% ipython --no-banner

In [1]: import numpy as np

In [2]: import numpy.linalg as la

In [3]: np.set_printoptions(suppress=True, linewidth=160)

In [4]: u = np.array([-3, -1, -3, -2, 0, -3])

In [5]: r1 = np.array([-1, -2])

In [6]: data = u[:, None] + r1[None, :]

In [7]: data
Out[7]: 
array([[-4, -5],
       [-2, -3],
       [-4, -5],
       [-3, -4],
       [-1, -2],
       [-4, -5]])

In [8]: x = np.array([-3, 0])

In [9]: rhs = data @ x

In [10]: np.round(la.pinv(data) @ data, 1) + 0
Out[10]: 
array([[1., 0.],
       [0., 1.]])

In [11]: rhs
Out[11]: array([12,  6, 12,  9,  3, 12])

In [12]: rng = np.random.default_rng(3330)

In [13]: rhs = rhs + 0.1 * rng.normal(size=6)

In [14]: rhs.round(1)
Out[14]: array([12. ,  6. , 11.9,  9.1,  2.8, 11.8])

In [15]: coef, *_ = la.lstsq(data, rhs)

In [16]: round(la.norm(rhs - data @ coef), 1)
Out[16]: np.float64(0.2)

In [17]: print(np.round(data.T @ (rhs - data @ coef), 1) + 0)
[0. 0.]

In [18]: coef.round()
Out[18]: array([-3.,  0.])

In [19]: u = np.array([0, 3, 0])

In [20]: np.correlate(data[0], data[3], "full")
Out[20]: array([16, 32, 15])

In [21]: np.polyval(u, data[0])
Out[21]: array([-12, -15])

In [22]: print(np.convolve(data[0], u))
[  0 -12 -15   0]

In [23]: q, r_ = la.qr(data)

In [24]: print(np.round(np.trace(q @ q.T), 1))
2.0

In [25]: print(q.round(1))
[[-0.5  0.2]
 [-0.3 -0.5]
 [-0.5  0.2]
 [-0.4 -0.1]
 [-0.1 -0.8]
 [-0.5  0.2]]

In [26]: r_.round(1)
Out[26]: 
array([[ 7.9, 10.2],
       [ 0. ,  0.9]])

In [27]: print(np.round(abs(r_[0, 0]), 1), round(la.norm(data[:, 0]), 1))
7.9 7.9

In [28]: U, sv, vt = la.svd(r_, full_matrices=False)

In [29]: np.round(np.cumsum(sv ** 2) / np.sum(sv ** 2), 1)
Out[29]: array([1., 1.])

In [30]: np.round(sv / sv[0], 1) + 0
Out[30]: array([1., 0.])

In [31]: print(sv.round(1))
[12.9  0.5]

In [32]: print(np.round(vt @ vt.T, 1) + 0)
[[1. 0.]
 [0. 1.]]

In [33]: U.shape, sv.shape, vt.shape
Out[33]: ((2, 2), (2,), (2, 2))

In [34]: np.round(U.T @ r_ @ vt.T, 1) + 0
Out[34]: 
array([[12.9,  0. ],
       [ 0. ,  0.5]])

In [35]: np.allclose(U * sv @ vt, r_)
Out[35]: True

In [36]: q, _ = la.qr(np.array([[1.0, 1.7, -0.1, 0.3],
    ...:     [0.7, 1.4, 0.3, -0.2],
    ...:     [0.5, -0.7, -0.3, -1.4],
    ...:     [-0.4, 1.0, -1.1, -0.5],
    ...:     [-0.8, 0.4, 0.6, -0.8],
    ...:     [-0.6, 0.3, -0.3, 0.0],
    ...:     [0.0, -0.4, -0.1, 0.6]]))

In [37]: J = q @ q.T

In [38]: J.round(1) + 0
Out[38]: 
array([[ 0.6,  0.4, -0.1,  0.1, -0.2, -0.1,  0. ],
       [ 0.4,  0.5,  0. , -0.1,  0.2, -0.1, -0.2],
       [-0.1,  0. ,  0.9,  0.1, -0.1, -0.2, -0.2],
       [ 0.1, -0.1,  0.1,  0.9,  0. ,  0.3, -0.1],
       [-0.2,  0.2, -0.1,  0. ,  0.8,  0.1, -0.3],
       [-0.1, -0.1, -0.2,  0.3,  0.1,  0.2,  0. ],
       [ 0. , -0.2, -0.2, -0.1, -0.3,  0. ,  0.2]])

In [39]: # projection: eigenvalues are 0 or 1

In [40]: x = np.array([-9, 5, -8, -9, -1, -5, 2])

In [41]: la.norm(J @ x) <= la.norm(J, 2) * la.norm(x) + 1e-9
Out[41]: np.True_

In [42]: (J @ x).argmax()
Out[42]: np.int64(6)

In [43]: np.round(J @ x, 1)
Out[43]: array([ -2.9,  -1.2,  -6.3, -11.2,   1.3,  -2.3,   2.1])

In [44]: np.round(J @ (2 * x), 1)
Out[44]: array([ -5.9,  -2.4, -12.7, -22.3,   2.6,  -4.7,   4.1])

In [45]: np.round((J * x).sum(axis=1), 1)
Out[45]: array([ -2.9,  -1.2,  -6.3, -11.2,   1.3,  -2.3,   2.1])

In [46]: np.round(J * x, 1) + 0
Out[46]: 
array([[-5.4,  2.1,  0.8, -0.9,  0.2,  0.4, -0.1],
       [-3.8,  2.3, -0.2,  0.5, -0.2,  0.5, -0.3],
       [ 0.9,  0.1, -7.3, -0.7,  0.1,  1. , -0.3],
       [-0.9, -0.3, -0.6, -7.7,  0. , -1.6, -0.1],
       [ 1.6,  0.9,  0.4,  0.3, -0.8, -0.6, -0.5],
       [ 0.7, -0.5,  1.5, -2.9, -0.1, -1.1,  0. ],
       [ 0.3, -0.8,  1.4,  0.5,  0.3,  0. ,  0.3]])

In [47]: la.cond(J) > 100
Out[47]: np.True_

In [48]: la.matrix_rank(J, rtol=0.1)
Out[48]: np.int64(4)

In [49]: print(np.argsort(-la.norm(J, axis=0).round(6), kind="stable")[:3])
[2 3 4]

In [50]: round(la.norm(J, 2) / la.norm(J), 1)
Out[50]: np.float64(0.5)

In [51]: labels = rng.permutation(7)

In [52]: labels
Out[52]: array([6, 4, 2, 0, 3, 1, 5])

In [53]: A2 = J[labels][:, labels]

In [54]: np.round(np.diag(A2), 1)
Out[54]: array([0.2, 0.8, 0.9, 0.6, 0.9, 0.5, 0.2])

In [55]: np.allclose(A2, J)
Out[55]: False

In [56]: np.round(np.sort(np.abs(la.eigvals(A2))), 1) + 0
Out[56]: array([0., 0., 0., 1., 1., 1., 1.])

In [57]: print(A2.round(1) + 0)
[[ 0.2 -0.3 -0.2  0.  -0.1 -0.2  0. ]
 [-0.3  0.8 -0.1 -0.2  0.   0.2  0.1]
 [-0.2 -0.1  0.9 -0.1  0.1  0.  -0.2]
 [ 0.  -0.2 -0.1  0.6  0.1  0.4 -0.1]
 [-0.1  0.   0.1  0.1  0.9 -0.1  0.3]
 [-0.2  0.2  0.   0.4 -0.1  0.5 -0.1]
 [ 0.   0.1 -0.2 -0.1  0.3 -0.1  0.2]]

In [58]: A2 = np.array([[1, 2, 1], [1, 1, 1], [1, 0, -1], [1, -1, -1]])

In [59]: A = A2.T @ A2

In [60]: A
Out[60]: 
array([[4, 2, 0],
       [2, 6, 4],
       [0, 4, 4]])

In [61]: hat = np.triu(np.array([[1, 0, 1], [2, 1, 2], [2, 1, 2]]), 1) + np.eye(3)

In [62]: A2 = hat @ A @ la.inv(hat)

In [63]: np.round(np.poly(A2), 1)
Out[63]: array([  1., -14.,  44., -16.])

In [64]: A2
Out[64]: 
array([[  4.,   6., -12.],
       [  2.,  14., -18.],
       [  0.,   4.,  -4.]])

In [65]: F = np.load("w.npy")

In [66]: print(F)
[[ 0  0  3]
 [ 0  0  1]
 [ 2 -6  0]
 [ 2 -6 -2]
 [ 0  0  1]
 [ 0  0  2]
 [-1  3 -3]
 [ 3 -9 -2]]

In [67]: u = np.array([2, -2])

In [68]: print(np.array([np.convolve(row, u, "same") for row in F]))
[[  0   0   6]
 [  0   0   2]
 [  4 -16  12]
 [  4 -16   8]
 [  0   0   2]
 [  0   0   4]
 [ -2   8 -12]
 [  6 -24  14]]

In [69]: M = np.array([[3, 3, 3, 3, 3, 3, 3, 3],
    ...:     [3, 6, 6, 6, 6, 6, 6, 6],
    ...:     [3, 6, 9, 9, 9, 9, 9, 9],
    ...:     [3, 6, 9, 12, 12, 12, 12, 12],
    ...:     [3, 6, 9, 12, 15, 15, 15, 15],
    ...:     [3, 6, 9, 12, 15, 18, 18, 18],
    ...:     [3, 6, 9, 12, 15, 18, 21, 21],
    ...:     [3, 6, 9, 12, 15, 18, 21, 24]])

In [70]: th = np.radians(15)

In [71]: r_ = np.eye(8)

In [72]: r_[5, 5] = r_[4, 4] = np.cos(th)

In [73]: r_[5, 4], r_[4, 5] = -np.sin(th), np.sin(th)

In [74]: print(r_.round(1))
[[ 1.   0.   0.   0.   0.   0.   0.   0. ]
 [ 0.   1.   0.   0.   0.   0.   0.   0. ]
 [ 0.   0.   1.   0.   0.   0.   0.   0. ]
 [ 0.   0.   0.   1.   0.   0.   0.   0. ]
 [ 0.   0.   0.   0.   1.   0.3  0.   0. ]
 [ 0.   0.   0.   0.  -0.3  1.   0.   0. ]
 [ 0.   0.   0.   0.   0.   0.   1.   0. ]
 [ 0.   0.   0.   0.   0.   0.   0.   1. ]]

In [75]: A2 = M @ r_.T

In [76]: np.allclose(M @ M.T, A2 @ A2.T)
Out[76]: True

In [77]: A2.round(1)
Out[77]: 
array([[ 3. ,  3. ,  3. ,  3. ,  3.7,  2.1,  3. ,  3. ],
       [ 3. ,  6. ,  6. ,  6. ,  7.3,  4.2,  6. ,  6. ],
       [ 3. ,  6. ,  9. ,  9. , 11. ,  6.4,  9. ,  9. ],
       [ 3. ,  6. ,  9. , 12. , 14.7,  8.5, 12. , 12. ],
       [ 3. ,  6. ,  9. , 12. , 18.4, 10.6, 15. , 15. ],
       [ 3. ,  6. ,  9. , 12. , 19.1, 13.5, 18. , 18. ],
       [ 3. ,  6. ,  9. , 12. , 19.1, 13.5, 21. , 21. ],
       [ 3. ,  6. ,  9. , 12. , 19.1, 13.5, 21. , 24. ]])

In [78]: round(la.det(r_), 1), round(float(np.trace(r_)), 1)
Out[78]: (np.float64(1.0), 7.9)
